% ipython --no-banner

In [1]: import numpy as np

In [2]: np.set_printoptions(suppress=True, linewidth=160)

In [3]: rd = lambda a: np.round(a, 2) + 0

In [4]: m1 = np.loadtxt("w.csv", delimiter=",")

In [5]: m1
Out[5]: 
array([[-0.79,  0.11,  1.67,  0.67, -0.14,  0.23,  0.15],
       [ 0.7 ,  0.04, -0.15, -0.73,  0.02, -0.15,  0.01],
       [-0.51, -0.02,  1.83,  1.35,  0.17,  0.09, -0.16],
       [ 0.01, -0.02, -1.59,  0.13, -0.01,  0.57, -0.09],
       [ 0.13,  0.02,  1.49,  2.01,  0.08,  0.52, -0.08],
       [ 0.03,  0.08, -2.77,  1.5 , -0.15, -0.26, -0.04],
       [ 0.6 , -0.04, -0.76,  1.67, -0.01,  0.04, -0.19],
       [-0.92, -0.01, -0.81,  0.88,  0.42,  0.08,  0.01],
       [ 1.14, -0.06, -0.12, -5.02,  0.14, -0.32,  0.03],
       [ 0.26,  0.08, -0.5 ,  0.28, -0.03,  0.52,  0.03],
       [-0.15,  0.  , -3.51, -1.41,  0.01,  0.2 , -0.11],
       [-1.15, -0.05,  1.86, -4.3 ,  0.13, -0.13,  0.13],
       [-0.06, -0.06, -0.17, -7.35,  0.42,  0.61,  0.1 ],
       [-1.11, -0.07, -0.67, -5.78, -0.33, -0.44, -0.13],
       [ 0.56,  0.04,  1.51,  1.44, -0.01, -0.38,  0.1 ],
       [-0.78, -0.05, -0.04,  1.43, -0.36, -0.86,  0.12],
       [ 0.06,  0.07,  3.2 , -0.49, -0.35,  0.55, -0.08],
       [ 0.22,  0.02, -1.63, -1.89, -0.04, -0.41,  0.22],
       [ 0.87,  0.09,  0.93, -3.33, -0.22, -0.07, -0.03],
       [-0.24, -0.01,  0.47, -2.77,  0.19,  0.97, -0.02],
       [ 0.8 ,  0.01, -2.69, -4.8 , -0.06,  0.01, -0.02],
       [-0.63,  0.04,  1.99,  9.7 ,  0.05,  0.01,  0.04],
       [-0.01, -0.01,  2.5 , -2.37, -0.08, -0.04,  0.05],
       [-0.64, -0.06, -0.3 ,  4.48,  0.06, -0.76, -0.05],
       [ 0.79,  0.  , -2.45, -0.87, -0.2 , -0.04, -0.17],
       [-0.61,  0.04,  0.66,  0.57,  0.09,  0.17, -0.03],
       [-0.62, -0.01, -0.86,  2.17,  0.  ,  0.62,  0.01],
       [ 0.53,  0.05,  0.22,  3.28, -0.16, -0.16,  0.01],
       [-0.26,  0.01, -2.02, -0.86, -0.22,  0.41, -0.08]])

In [6]: W1 = np.array([[-2, 1, 2, 2],
   ...:     [-2, -1, 0, 1],
   ...:     [1, 0, 1, 0],
   ...:     [1, -1, 0, -1],
   ...:     [1, 2, -1, 0],
   ...:     [1, 1, 1, 0],
   ...:     [-1, -2, 0, -1]])

In [7]: coef = np.array([7, 5, 3, 9])

In [8]: act = np.maximum(m1 @ W1 + coef, 0)

In [9]: rd((act > 0).mean(axis=0))
Out[9]: array([0.93, 0.93, 0.93, 0.97])

In [10]: (act > 0).astype(int)
Out[10]: 
array([[1, 1, 1, 1],
       [1, 1, 1, 1],
       [1, 1, 1, 1],
       [1, 1, 1, 1],
       [1, 1, 1, 1],
       [1, 1, 1, 1],
       [1, 1, 1, 1],
       [1, 1, 1, 1],
       [0, 1, 1, 1],
       [1, 1, 1, 1],
       [1, 1, 0, 1],
       [1, 1, 1, 1],
       [1, 1, 1, 1],
       [1, 1, 0, 1],
       [1, 1, 1, 1],
       [1, 1, 1, 1],
       [1, 1, 1, 1],
       [1, 1, 1, 1],
       [1, 1, 1, 1],
       [1, 1, 1, 1],
       [0, 1, 1, 1],
       [1, 0, 1, 0],
       [1, 1, 1, 1],
       [1, 0, 1, 1],
       [1, 1, 1, 1],
       [1, 1, 1, 1],
       [1, 1, 1, 1],
       [1, 1, 1, 1],
       [1, 1, 1, 1]])

In [11]: Z = np.array([[-2, -2], [-3, -3], [5, -3], [-2, 5]])

In [12]: (act @ Z).round(6).argmax(axis=1)
Out[12]: array([1, 1, 1, 1, 1, 1, 1, 1, 1, 1, 1, 1, 1, 1, 1, 1, 1, 1, 1, 1, 1, 0, 1, 1, 1, 1, 1, 1, 1])

In [13]: O, vecs = np.linalg.qr(m1[:, :1])[0], np.linalg.qr(m1[:, 1:])[0]

In [14]: sv = np.linalg.svd(O.T @ vecs, compute_uv=False)

In [15]: rd(np.linalg.norm(O @ O.T - vecs @ vecs.T, 2))
Out[15]: np.float64(1.0)

In [16]: (sv > 0.9).sum()
Out[16]: np.int64(0)

In [17]: rd(np.degrees(np.arccos(sv.clip(0, 1))))
Out[17]: array([61.74])

In [18]: rd(sv)
Out[18]: array([0.47])

In [19]: D = np.linalg.norm(m1[:, None] - m1[None], axis=-1)

In [20]: D.mean(axis=1).argmax()
Out[20]: np.int64(21)

In [21]: D[27].round(6).argsort(kind="stable")[:4]
Out[21]: array([27, 23,  6,  4])

In [22]: D.shape
Out[22]: (29, 29)

In [23]: np.flatnonzero(D[27] < D.mean() / 2)
Out[23]: array([ 4,  6, 14, 23, 26, 27])
